$ ipython --no-banner

In [1]: import numpy as np

In [2]: np.set_printoptions(suppress=True, linewidth=200)

In [3]: out = np.array([[0, 2, 3, 4, 3],
   ...:     [1, 2, 4, 1, 1],
   ...:     [3, 4, 4, 1, 2],
   ...:     [5, 1, 1, 1, 0],
   ...:     [4, 1, 5, 4, 1]])

In [4]: M = out + out.T

In [5]: print(M)
[[0 3 6 9 7]
 [3 4 8 2 2]
 [6 8 8 2 7]
 [9 2 2 2 4]
 [7 2 7 4 2]]

In [6]: ang = np.radians(45)

In [7]: r_ = np.eye(5)

In [8]: r_[3, 3] = r_[4, 4] = np.cos(ang)

In [9]: r_[3, 4], r_[4, 3] = -np.sin(ang), np.sin(ang)

In [10]: print(r_.round(4))
[[ 1.      0.      0.      0.      0.    ]
 [ 0.      1.      0.      0.      0.    ]
 [ 0.      0.      1.      0.      0.    ]
 [ 0.      0.      0.      0.7071 -0.7071]
 [ 0.      0.      0.      0.7071  0.7071]]

In [11]: out = M @ r_.T

In [12]: print(np.allclose(np.linalg.norm(M, axis=1), np.linalg.norm(out, axis=1)))
True

In [13]: print(np.allclose(M @ M.T, out @ out.T))
True

In [14]: print(np.round(np.linalg.det(r_), 4), round(float(np.trace(r_)), 4))
1.0 4.4142

In [15]: print(np.round(np.abs(out - M).max(axis=0), 4))
[0.     0.     0.     7.5858 4.3137]

In [16]: print(np.round(np.linalg.svd(M, compute_uv=False), 4), np.round(np.linalg.svd(out, compute_uv=False), 4))
[24.0302  9.073   6.0395  4.8723  0.1244] [24.0302  9.073   6.0395  4.8723  0.1244]

In [17]: data = np.diag(np.array([0, 3, 0])) + 2 * np.eye(3, k=1) + 2 * np.eye(3, k=-1)

In [18]: print(data)
[[0. 2. 0.]
 [2. 3. 2.]
 [0. 2. 0.]]

In [19]: print([round(float(np.linalg.det(data[:i, :i])), 2) + 0 for i in range(1, 4)])
[0.0, -4.0, 0.0]

In [20]: print(np.all(np.linalg.eigvalsh(data) > 0))
False

In [21]: left, s, Vh = np.linalg.svd(data)

In [22]: V = Vh[:(s > 1e-8).sum()]

In [23]: rng = np.random.default_rng(47)

In [24]: x0 = data[2] + -3 * data[1] + rng.integers(2) * np.eye(3)[2]

In [25]: print(x0)
[-6. -7. -6.]

In [26]: print(np.allclose(V.T @ V @ x0, x0))
True

In [27]: out = np.array([[3, 3], [1, 2]])

In [28]: Z = np.kron(out, M)

In [29]: print(np.linalg.matrix_rank(Z))
10

In [30]: print(round(np.linalg.norm(Z, 2), 4), np.round(np.linalg.norm(out, 2) * np.linalg.norm(M, 2), 4))
114.2429 114.2429

In [31]: vals, V = np.linalg.eigh(data)

In [32]: x0 = np.array([-4, -1, -6])

In [33]: print(round(x0 @ data @ x0 / (x0 @ x0), 4), round(vals[0], 4), round(float(vals[-1]), 4))
0.8113 -1.7016 4.7016

In [34]: print(x0 @ data @ x0)
43.0

In [35]: print(np.round(V * np.maximum(vals, 0) @ V.T, 4))
[[0.6247 1.4685 0.6247]
 [1.4685 3.4522 1.4685]
 [0.6247 1.4685 0.6247]]

In [36]: print(np.round(V * np.abs(vals) @ V.T, 4))
[[1.2494 0.937  1.2494]
 [0.937  3.9043 0.937 ]
 [1.2494 0.937  1.2494]]

In [37]: F = np.load("a.npy")

In [38]: print(F)
[[-0.49 -0.7  -0.11  0.86 -1.11]
 [-1.54  0.13  0.05  1.01  1.2 ]
 [-0.96 -0.36  0.09  1.02  0.27]
 [-2.32 -0.36 -0.45  1.7  -0.63]]

In [39]: # rows and columns are dependent

In [40]: r = np.linalg.matrix_rank(F)

In [41]: print(r)
3

In [42]: ns = np.linalg.svd(F)[2][r:].T

In [43]: print([int(np.linalg.matrix_rank(np.delete(F, i, axis=0))) for i in range(4)])
[3, 3, 3, 3]

In [44]: print(np.allclose(F @ ns, 0))
True

In [45]: print(np.count_nonzero(F))
20

In [46]: print(F.shape)
(4, 5)

In [47]: print(np.round(F.sum(axis=0), 4))
[-5.31 -1.29 -0.42  4.59 -0.27]

In [48]: np.linalg.rank(F)
AttributeError: module 'numpy.linalg' has no attribute 'rank'


In [49]: print(np.round(F - F[0], 4))
[[ 0.    0.    0.    0.    0.  ]
 [-1.05  0.83  0.16  0.15  2.31]
 [-0.47  0.34  0.2   0.16  1.38]
 [-1.83  0.34 -0.34  0.84  0.48]]

In [50]: left, s, Vh = np.linalg.svd(F)

In [51]: print(s.round(4) + 0)
[3.8438 1.9026 0.5871 0.    ]

In [52]: out = left[:, :3] @ np.diag(s[:3]) @ Vh[:3]

In [53]: print(np.round(np.linalg.norm(F - out) / np.linalg.norm(F), 4))
0.0

In [54]: print(out.round(4))
[[-0.49 -0.7  -0.11  0.86 -1.11]
 [-1.54  0.13  0.05  1.01  1.2 ]
 [-0.96 -0.36  0.09  1.02  0.27]
 [-2.32 -0.36 -0.45  1.7  -0.63]]

In [55]: print(round(np.abs(F - out).max(), 4))
0.0

In [56]: print(np.round(out @ np.linalg.pinv(out) @ out, 4))
[[-0.49 -0.7  -0.11  0.86 -1.11]
 [-1.54  0.13  0.05  1.01  1.2 ]
 [-0.96 -0.36  0.09  1.02  0.27]
 [-2.32 -0.36 -0.45  1.7  -0.63]]

In [57]: np.linalg.inv(out)
LinAlgError: Last 2 dimensions of the array must be square


In [58]: print(np.abs(np.diag(np.linalg.qr(out)[1])) > 1e-9)
[ True  True  True False]

In [59]: print(np.linalg.lstsq(out[:-1].T, out[-1])[2])
3

In [60]: A = np.load("out4.npy")

In [61]: print(A)
[[210  59 -18 -89]
 [ 59  78  51 -32]
 [-18  51 158  18]
 [-89 -32  18 251]]

In [62]: # symmetric, so the eigenvalues are real

In [63]: def softmax(z):
    ...:     e = np.exp(z - z.max(axis=-1, keepdims=True))
    ...:     return e / e.sum(axis=-1, keepdims=True)
    ...: 

In [64]: print(np.round(softmax(A[2] + -1), 4) + 0)
[0. 0. 1. 0.]

In [65]: print(softmax(10 * A[2]))
[0. 0. 1. 0.]

In [66]: print(np.round(softmax(A[2]), 4) + 0)
[0. 0. 1. 0.]

In [67]: scores = A @ A.T / np.sqrt(4)

In [68]: print(softmax(scores))
[[1. 0. 0. 0.]
 [1. 0. 0. 0.]
 [0. 0. 1. 0.]
 [0. 0. 0. 1.]]

In [69]: print(softmax(scores).round(6).argmax(axis=1))
[0 0 2 3]

In [70]: print(softmax(scores + np.triu(np.full(scores.shape, -np.inf), 1)))
[[1. 0. 0. 0.]
 [1. 0. 0. 0.]
 [0. 0. 1. 0.]
 [0. 0. 0. 1.]]

In [71]: print(softmax(scores)[2] @ A)
[-18.  51. 158.  18.]

In [72]: vals, V = np.linalg.eig(A)

In [73]: print(np.round(np.sort(np.linalg.eigvals(A @ A)), 4))
[  1026.7805  20375.8033  34032.7037 114063.7124]

In [74]: print(vals.round(4))
[337.7332  32.0434 142.7438 184.4795]

In [75]: print(np.round(np.sort(np.linalg.eigvals(A.T)), 4))
[ 32.0434 142.7438 184.4795 337.7332]

In [76]: q, V = np.linalg.qr(A[:, :3])[0], np.linalg.qr(A[:, 3:])[0]

In [77]: s = np.linalg.svd(q.T @ V, compute_uv=False)

In [78]: print(np.round(np.degrees(np.arccos(s.clip(0, 1))), 4))
[45.2858]

In [79]: print(s.round(4))
[0.7036]
